$ ipython --no-banner

In [1]: import numpy as np

In [2]: import numpy.linalg as la

In [3]: np.set_printoptions(precision=2, suppress=True, linewidth=100, sign=" ")

In [4]: rnd = lambda a: np.round(a, 2) + 0

In [5]: M = np.load("mat.npy")

In [6]: print(M)
[[ 5  2  3  1  0]
 [ 0  1  0  0  5]
 [ 2  4  2  1  4]
 [ 1  4  0  5  4]
 [ 2  0  4  3  1]]

In [7]: cov = M.T @ M

In [8]: print(cov)
[[ 34  22  27  18  14]
 [ 22  37  14  26  37]
 [ 27  14  29  17  12]
 [ 18  26  17  36  27]
 [ 14  37  12  27  58]]

In [9]: print(np.allclose(cov, cov.T))
True

In [10]: F = np.load("m.npy")

In [11]: print(rnd(F))
[[  6.27  18.44   0.97  -6.6 ]
 [  5.38  16.5    0.74  -5.75]
 [  3.92  13.16   0.41  -4.3 ]
 [  3.55  12.26   0.33  -3.91]
 [  3.14  11.25   0.26  -3.49]
 [  1.86   7.78   0.06  -2.06]
 [  1.34   6.18   0.01  -1.44]
 [  1.33   6.14   0.01  -1.42]
 [  0.94   4.76   0.    -0.91]
 [  0.57   3.22   0.03  -0.39]
 [  0.4    2.35   0.06  -0.13]
 [  0.28   1.49   0.11   0.08]
 [  0.19   0.69   0.15   0.18]
 [  0.17   0.5    0.15   0.18]
 [  0.15   0.34   0.13   0.16]
 [ -0.39  -0.15  -0.38  -0.29]
 [ -0.62  -0.18  -0.59  -0.4 ]
 [ -0.77  -0.2   -0.71  -0.47]
 [ -1.07  -0.23  -0.98  -0.57]
 [ -2.89  -0.5   -2.43  -0.91]
 [ -3.92  -0.72  -3.21  -0.98]
 [ -5.66  -1.19  -4.48  -0.99]
 [-17.46  -5.82 -12.49   0.35]
 [-21.34  -7.66 -15.02   1.06]
 [-23.37  -8.66 -16.32   1.46]
 [-25.58  -9.79 -17.74   1.91]]

In [12]: # looks like rank 3

In [13]: z = F[:, 1] > np.median(F[:, 1])

In [14]: u = F[z].mean(axis=0) - F[~z].mean(axis=0)

In [15]: print(rnd((((F - F.mean(axis=0)) @ u > 0) == z).mean()))
0.81

In [16]: X = np.array([[-2, 0, -2, -2, -1],
    ...:     [-3, -2, 1, -3, -3],
    ...:     [3, -3, 2, -1, 2],
    ...:     [2, -3, -1, 0, -3],
    ...:     [0, 1, 1, -1, -1]])

In [17]: X[2] = X[4]

In [18]: print(X)
[[-2  0 -2 -2 -1]
 [-3 -2  1 -3 -3]
 [ 0  1  1 -1 -1]
 [ 2 -3 -1  0 -3]
 [ 0  1  1 -1 -1]]

In [19]: rng = np.random.default_rng(22627)

In [20]: z = rng.permutation(5)

In [21]: print(z)
[ 2  4  1  3  0]

In [22]: out = X[z][:, z]

In [23]: print(out)
[[ 1 -1  1 -1  0]
 [ 1 -1  1 -1  0]
 [ 1 -3 -2 -3 -3]
 [-1 -3 -3  0  2]
 [-2 -1  0 -2 -2]]

In [24]: print(np.diag(out))
[ 1 -1 -2  0 -2]

In [25]: print(rnd(np.sort(np.abs(la.eigvals(out)))))
[ 0.    2.18  2.18  2.78  4.02]

In [26]: print(np.allclose(out, X))
False

In [27]: print(rnd(la.det(out)), rnd(la.det(X[z])))
0.0 0.0
